$ python3 -q
>>> import numpy as np
>>> import numpy.linalg as la
>>> np.set_printoptions(precision=3, suppress=True, linewidth=140)
>>> feats = np.array([[-1, 0, 1, 2, 3, 4], [5, 6, 7, 8, 9, 10], [11, 12, 13, 14, 15, 16]])
>>> feats
array([[-1,  0,  1,  2,  3,  4],
       [ 5,  6,  7,  8,  9, 10],
       [11, 12, 13, 14, 15, 16]])
>>> # rank 2
>>> f, v = feats[1], feats[0]
>>> f @ v
np.int64(85)
>>> pr = (f @ v) / (f @ f) * f
>>> round(float((v - pr) @ f), 3)
0.0
>>> np.outer(f, v)
array([[ -5,   0,   5,  10,  15,  20],
       [ -6,   0,   6,  12,  18,  24],
       [ -7,   0,   7,  14,  21,  28],
       [ -8,   0,   8,  16,  24,  32],
       [ -9,   0,   9,  18,  27,  36],
       [-10,   0,  10,  20,  30,  40]])
>>> E = np.load("test10.npy")
>>> E
array([[1, 2, 1],
       [4, 5, 4],
       [3, 4, 3],
       [1, 2, 1],
       [2, 3, 2],
       [3, 4, 3],
       [1, 2, 1]])
>>> Uu, sv, vt = la.svd(E)
>>> sv.round(3) + 0
array([12.618,  0.882,  0.   ])
>>> out = Uu[:, :2] @ np.diag(sv[:2]) @ vt[:2]
>>> la.matrix_rank(E, rtol=0.05)
np.int64(2)
>>> Uu, sv, vt = la.svd(feats)
>>> np.argmax(sv[:-1] / (sv[1:] + 1e-6)) + 1
np.int64(2)
>>> out = Uu[:, :2] @ np.diag(sv[:2]) @ vt[:2]
>>> round(la.norm(feats - out, 2), 3), round(float(sv[2]), 3)
(np.float64(0.0), 0.0)
>>> la.matrix_rank(out)
np.int64(2)
>>> O, _ = la.qr(np.array([[-2.7, 0.5, -1.4, 0.5],
...     [0.2, 0.5, 0.2, -1.1],
...     [-3.0, -1.2, -0.4, 0.0],
...     [-0.3, -1.0, -0.4, 0.6],
...     [0.5, 0.3, 0.9, -0.4]]))
>>> K = O @ O.T
>>> K
array([[ 0.927, -0.078,  0.053, -0.186, -0.155],
       [-0.078,  0.916,  0.057, -0.199, -0.166],
       [ 0.053,  0.057,  0.961,  0.136,  0.113],
       [-0.186, -0.199,  0.136,  0.526, -0.396],
       [-0.155, -0.166,  0.113, -0.396,  0.67 ]])
>>> np.einsum("ij,ji->", K, K)
np.float64(4.0)
>>> round(la.det(K.T), 3)
np.float64(0.0)
>>> np.round(la.eigvals(K), 3) + 0
array([1., 0., 1., 1., 1.])
>>> np.kron(np.eye(2, dtype=int), K)
array([[ 0.927, -0.078,  0.053, -0.186, -0.155,  0.   , -0.   ,  0.   , -0.   , -0.   ],
       [-0.078,  0.916,  0.057, -0.199, -0.166, -0.   ,  0.   ,  0.   , -0.   , -0.   ],
       [ 0.053,  0.057,  0.961,  0.136,  0.113,  0.   ,  0.   ,  0.   ,  0.   ,  0.   ],
       [-0.186, -0.199,  0.136,  0.526, -0.396, -0.   , -0.   ,  0.   ,  0.   , -0.   ],
       [-0.155, -0.166,  0.113, -0.396,  0.67 , -0.   , -0.   ,  0.   , -0.   ,  0.   ],
       [ 0.   , -0.   ,  0.   , -0.   , -0.   ,  0.927, -0.078,  0.053, -0.186, -0.155],
       [-0.   ,  0.   ,  0.   , -0.   , -0.   , -0.078,  0.916,  0.057, -0.199, -0.166],
       [ 0.   ,  0.   ,  0.   ,  0.   ,  0.   ,  0.053,  0.057,  0.961,  0.136,  0.113],
       [-0.   , -0.   ,  0.   ,  0.   , -0.   , -0.186, -0.199,  0.136,  0.526, -0.396],
       [-0.   , -0.   ,  0.   , -0.   ,  0.   , -0.155, -0.166,  0.113, -0.396,  0.67 ]])
>>> np.round(np.poly(K), 3) + 0
array([ 1., -4.,  6., -4.,  1.,  0.])
>>> la.cond(K) > 100
np.True_
>>> la.matrix_rank(K, rtol=0.1)
np.int64(4)
>>> np.argsort(-la.norm(K, axis=0).round(6), kind="stable")[:3]
array([2, 0, 1])
>>> [round(float(x), 3) for x in la.svd(K, compute_uv=False)[:3]]
[1.0, 1.0, 1.0]
>>> evals, evecs = la.eigh(K)
>>> vec = np.array([-3, 1, 1, 4, 5])
>>> round(vec @ K @ vec, 3)
np.float64(27.901)
>>> round(np.abs(K).sum(axis=1).max(), 3), round(np.abs(evals).max(), 3)
(np.float64(1.5), np.float64(1.0))
>>> evecs * np.maximum(evals, 0) @ evecs.T
array([[ 0.927, -0.078,  0.053, -0.186, -0.155],
       [-0.078,  0.916,  0.057, -0.199, -0.166],
       [ 0.053,  0.057,  0.961,  0.136,  0.113],
       [-0.186, -0.199,  0.136,  0.526, -0.396],
       [-0.155, -0.166,  0.113, -0.396,  0.67 ]])
>>> round(float(vec @ K @ vec / (vec @ vec)), 3), round(float(evals[0]), 3), round(float(evals[-1]), 3)
(0.537, -0.0, 1.0)
>>> evals, evecs = la.eigh(K)
>>> np.round(evecs.T @ evecs, 3) + 0
array([[1., 0., 0., 0., 0.],
       [0., 1., 0., 0., 0.],
       [0., 0., 1., 0., 0.],
       [0., 0., 0., 1., 0.],
       [0., 0., 0., 0., 1.]])
>>> evals.round(3) + 0
array([0., 1., 1., 1., 1.])
>>> evecs @ np.diag(evals) @ evecs.T
array([[ 0.927, -0.078,  0.053, -0.186, -0.155],
       [-0.078,  0.916,  0.057, -0.199, -0.166],
       [ 0.053,  0.057,  0.961,  0.136,  0.113],
       [-0.186, -0.199,  0.136,  0.526, -0.396],
       [-0.155, -0.166,  0.113, -0.396,  0.67 ]])
>>> np.round(la.svd(K, compute_uv=False), 3) + 0
array([1., 1., 1., 1., 0.])
>>> np.unique(evals.round(6) + 0, return_counts=True)[1]
array([1, 4])
